% python3 -q
>>> import numpy as np
>>> np.set_printoptions(precision=3, suppress=True, linewidth=120)
>>> data = np.loadtxt("data.csv", delimiter=",")
>>> print(data)
[[ -2.4 -14.    1.   -0.6]
 [ -0.4 -20.   -0.5  -0.4]
 [  0.1  24.   -0.1   0.4]
 [ -0.1   6.    0.9   1.8]
 [  0.9  -8.    0.8  -0.6]
 [ -0.5 -14.    0.6   0.2]
 [  0.4   8.   -0.3   1.1]
 [ -1.  -14.   -1.4   0.9]
 [  0.8  -6.    0.9   1. ]
 [  1.2   2.   -1.4  -0.8]
 [ -0.7   0.   -0.2   1. ]
 [  0.8  12.    0.3   1.6]]
>>> u = np.array([-1, -1, 2])
>>> print(np.correlate(data[8], data[1], "full"))
[ -0.32   2.   -13.36 118.83 -16.1  -20.36  -0.4 ]
>>> print(np.convolve(data[8], u))
[ -0.8   5.2   6.7 -13.9   0.8   2. ]
>>> Ac = data - data.mean(axis=0)
>>> vecs = np.linalg.svd(Ac)[2][:1]
>>> Y = Ac - Ac @ vecs.T @ vecs
>>> print((Ac @ vecs.T).std(axis=0))
[12.477]
>>> print(np.round(np.diag(vecs.T @ vecs), 3) + 0)
[0.001 0.998 0.    0.001]
>>> print(Y.std(axis=0))
[0.864 0.037 0.816 0.77 ]
>>> Y = np.c_[data[:, :2] @ np.array([[-1, -2], [1, -1]]), np.array([-3, 3, 1, 3, 0, 1, 2, -1, -1, -1, 1, 0])]
>>> print(Y)
[[-11.6  18.8  -3. ]
 [-19.6  20.8   3. ]
 [ 23.9 -24.2   1. ]
 [  6.1  -5.8   3. ]
 [ -8.9   6.2   0. ]
 [-13.5  15.    1. ]
 [  7.6  -8.8   2. ]
 [-13.   16.   -1. ]
 [ -6.8   4.4  -1. ]
 [  0.8  -4.4  -1. ]
 [  0.7   1.4   1. ]
 [ 11.2 -13.6   0. ]]
>>> print(np.linalg.matrix_rank(Y))
3
>>> print(np.linalg.matrix_rank(np.c_[data, Y]))
5
>>> print(np.round(np.linalg.lstsq(data, Y[:, 0])[0], 3) + 0)
[-1.  1.  0.  0.]
>>> Ac = (Y - Y.mean(axis=0)) / Y.std(axis=0)
>>> print(np.argwhere(np.abs(Ac) > 2))
[[0 2]
 [2 0]]
>>> c = np.linalg.lstsq(np.delete(Ac, 0, axis=1), Ac[:, 0])[0]
>>> print(round(float(1 - np.var(Ac[:, 0] - np.delete(Ac, 0, axis=1) @ c)), 3))
0.961
>>> print(c)
[-0.986 -0.028]
>>> G = np.cov(data, rowvar=False)
>>> print(G)
[[  1.027   5.982  -0.103   0.109]
 [  5.982 169.455  -0.182   5.255]
 [ -0.103  -0.182   0.726   0.114]
 [  0.109   5.255   0.114   0.812]]
>>> print(np.argwhere(np.triu(np.abs(np.corrcoef(data.T)) > 0.8, 1)))
[]
>>> print(data.std(axis=0))
[ 0.971 12.463  0.816  0.862]
>>> F = np.load("arr.npy")
>>> print(F)
[[ 1.268  0.1    0.3   -1.4   -1.2   -0.3   -1.3  ]
 [ 0.675 -0.7    2.3   -1.     1.6    0.5   -0.7  ]
 [-0.312 -1.5   -0.4    0.1   -1.7   -0.2    0.3  ]
 [-1.603 -0.6    0.     0.8    1.5   -0.6    1.6  ]
 [-0.597 -1.1   -0.2    1.    -0.8    1.7    0.6  ]
 [ 0.699 -1.5    0.7   -0.2   -0.6   -0.2   -0.7  ]
 [-0.318  1.1   -0.8   -0.5   -0.8    1.2    0.3  ]
 [ 0.099 -0.4   -2.1    0.4    0.7   -0.6   -0.1  ]
 [-0.595 -1.2   -0.3   -0.1   -1.5   -0.8    0.6  ]
 [-0.826  1.2   -0.6   -0.5   -0.5    1.4    0.8  ]
 [-1.121 -0.2   -0.9    0.6    0.1   -0.5    1.1  ]
 [-0.024 -1.    -0.7    1.2   -0.2   -0.5    0.   ]
 [ 0.497 -0.2   -0.7    0.2    0.3   -0.3   -0.5  ]
 [-1.016  2.1    0.     0.8   -2.3    0.7    1.   ]
 [-1.981  1.4    0.5   -0.3   -1.2    1.2    2.   ]
 [-0.276  0.9   -0.5    1.9    0.2    0.1    0.3  ]
 [ 1.022  0.6   -0.9   -0.4    0.4   -0.9   -1.   ]
 [-1.293 -0.9    0.7    0.9    0.5    0.3    1.3  ]
 [-0.213 -0.9   -0.1   -1.9   -0.8   -1.2    0.2  ]]
>>> vec = np.array([-1, 1, 1, -1, 3, 2, 3])
>>> h1 = np.maximum(F @ vec, 0)
>>> print(F * (h1 > 1e-9)[:, None])
[[ 0.     0.     0.    -0.    -0.    -0.    -0.   ]
 [ 0.675 -0.7    2.3   -1.     1.6    0.5   -0.7  ]
 [-0.    -0.    -0.     0.    -0.    -0.     0.   ]
 [-1.603 -0.6    0.     0.8    1.5   -0.6    1.6  ]
 [-0.597 -1.1   -0.2    1.    -0.8    1.7    0.6  ]
 [ 0.    -0.     0.    -0.    -0.    -0.    -0.   ]
 [-0.318  1.1   -0.8   -0.5   -0.8    1.2    0.3  ]
 [ 0.    -0.    -0.     0.     0.    -0.    -0.   ]
 [-0.    -0.    -0.    -0.    -0.    -0.     0.   ]
 [-0.826  1.2   -0.6   -0.5   -0.5    1.4    0.8  ]
 [-1.121 -0.2   -0.9    0.6    0.1   -0.5    1.1  ]
 [-0.    -0.    -0.     0.    -0.    -0.     0.   ]
 [ 0.    -0.    -0.     0.     0.    -0.    -0.   ]
 [-0.     0.     0.     0.    -0.     0.     0.   ]
 [-1.981  1.4    0.5   -0.3   -1.2    1.2    2.   ]
 [-0.276  0.9   -0.5    1.9    0.2    0.1    0.3  ]
 [ 0.     0.    -0.    -0.     0.    -0.    -0.   ]
 [-1.293 -0.9    0.7    0.9    0.5    0.3    1.3  ]
 [-0.    -0.    -0.    -0.    -0.    -0.     0.   ]]
>>> print(np.tanh(F @ vec))
[-1.     1.    -1.     1.     0.799 -1.     0.965 -0.984 -1.     1.     0.965 -1.    -0.993 -0.182  1.     0.443 -1.
  1.    -0.996]
>>> print(h1)
[0.    5.625 0.    8.303 1.097 0.    2.018 0.    0.    5.626 2.021 0.    0.    0.    8.981 0.476 0.    6.193 0.   ]
>>> print(np.maximum(F @ (3 * vec), 0))
[ 0.    16.875  0.    24.909  3.291  0.     6.054  0.     0.    16.878  6.063  0.     0.     0.    26.943  1.428  0.
 18.579  0.   ]
